$ python -q
>>> import numpy as np
>>> from numpy import linalg as LA
>>> np.set_printoptions(suppress=True, linewidth=160)
>>> rnd = lambda a: np.round(a, 2) + 0
>>> arr = np.array([[4.0, -2.0, 1.0, 2.0],
...     [0.0, 3.0, 5.0, 4.0],
...     [0.0, 2.0, 0.0, 2.0],
...     [0.0, 3.0, 5.0, 0.0]])
>>> x0 = np.array([0, 1, 2, 1])
>>> a = np.maximum(arr @ x0, 0)
>>> np.maximum(arr @ x0, 0) - np.maximum(-arr @ x0, 0)
array([ 2., 17.,  4., 13.])
>>> np.flatnonzero(a > 1e-9)
array([0, 1, 2, 3])
>>> arr.T @ a
array([  8.,  94., 152.,  80.])
>>> blk = np.stack([arr, 2 * arr, arr[::-1]])
>>> rnd(LA.det(blk))
array([ 160., 2560.,  160.])
>>> hat = np.triu(np.array([[1, 0, -2, 1], [-1, 0, -1, -1], [-1, -1, -1, 0], [1, -2, 2, -1]]), 1) + np.eye(4)
>>> B = hat @ arr @ LA.inv(hat)
>>> rnd(np.poly(B))
array([  1.,  -7., -20.,  88., 160.])
>>> LA.matrix_rank(B)
np.int64(4)
>>> B
array([[ 4., -3., 11., -9.],
       [ 0., -2., -2.,  0.],
       [ 0.,  2.,  2.,  4.],
       [ 0.,  3.,  8.,  3.]])
>>> hat @ arr - arr @ hat
array([[  0.,  -1.,  11., -10.],
       [  0.,  -5.,  -2.,   1.],
       [  0.,   0.,   2.,   2.],
       [  0.,   0.,   3.,   3.]])
>>> rnd(LA.det(B))
np.float64(160.0)
>>> rnd(LA.norm(B[3], 1)), rnd(LA.norm(B[3], np.inf))
(np.float64(14.0), np.float64(8.0))
>>> rnd(LA.norm(B, axis=1))
array([15.07,  2.83,  4.9 ,  9.06])
>>> rnd(LA.norm(B, axis=0))
array([ 4.  ,  5.1 , 13.89, 10.3 ])
>>> rnd(LA.norm(B, 2))
np.float64(15.69)
>>> rnd(LA.norm(B, "nuc"))
np.float64(27.52)
>>> rnd(LA.norm(B, 1)), rnd(LA.norm(B, np.inf))
(np.float64(23.0), np.float64(27.0))
>>> J = np.load("layer18.npy")
>>> J
array([[ 8, -4, -4],
       [ 4,  3, -2],
       [ 8, -4, -4],
       [ 8, -3, -5]])
>>> # rows 0 and 2 are equal
>>> x0 = np.array([1, 2, 0])
>>> rhs = J @ x0
>>> rnd(LA.solve(J.T @ J, J.T @ rhs))
array([1., 2., 0.])
>>> rng = np.random.default_rng(8978)
>>> rhs = rhs + 0.1 * rng.normal(size=4)
>>> rnd(rhs)
array([ 0.06,  9.83, -0.04,  1.95])
>>> coef, *_ = LA.lstsq(J, rhs)
>>> rnd(coef)
array([1.  , 1.96, 0.03])
>>> M = np.loadtxt("arr.csv", delimiter=",")
>>> M
array([[ 2.,  3.,  4.],
       [ 5.,  6.,  7.],
       [ 8.,  9., 10.]])
>>> # rank 2
>>> np.einsum("ij,ji->", M, M)
np.float64(360.0)
>>> np.einsum("ii->", M)
np.float64(18.0)
>>> rnd(LA.det(2 * M)), rnd(LA.det(M))
(np.float64(0.0), np.float64(0.0))
>>> rnd(LA.det(M.T))
np.float64(0.0)
>>> np.abs(np.diag(LA.qr(M)[1])) > 1e-9
array([ True,  True, False])
>>> rnd(np.trace(LA.pinv(M) @ M))
np.float64(2.0)
>>> LA.lstsq(M[:-1].T, M[-1])[2]
np.int32(2)
>>> np.unique(M.round(6), axis=0).shape
(3, 3)
>>> rk = LA.matrix_rank(M)
>>> rk
np.int64(2)
>>> null = LA.svd(M)[2][rk:].T
>>> LA.matrix_rank(M.T @ M), LA.matrix_rank(M @ M.T)
(np.int64(2), np.int64(2))
>>> np.allclose(M @ null, 0)
True
>>> null.shape
(3, 1)
>>> F = np.load("x.npy")
>>> F
array([[1., 0.],
       [0., 1.]])
>>> B = LA.inv(F)
>>> rnd(LA.det(F) * B)
array([[1., 0.],
       [0., 1.]])
>>> F @ B
array([[1., 0.],
       [0., 1.]])
>>> rnd(LA.cond(F))
np.float64(1.0)
>>> B = np.array([[2, 1, 1], [2, 2, 2], [0, 2, 2]])
>>> W0 = B - B.T
>>> W0
array([[ 0, -1,  1],
       [ 1,  0,  0],
       [-1,  0,  0]])
>>> # skew, so no eigenvalue has a real part
>>> U, sv, vt = LA.svd(W0)
>>> V = vt[:(sv > 1e-8).sum()]
>>> x0 = W0[1] + -1 * W0[2] + rng.integers(2) * np.eye(3)[2]
>>> x0
array([2., 0., 0.])
>>> LA.matrix_rank(np.vstack([W0, x0]))
np.int64(2)
>>> rnd(LA.norm(x0 - V.T @ V @ x0))
np.float64(0.0)
>>> rnd(np.diag(V.T @ V))
array([1. , 0.5, 0.5])
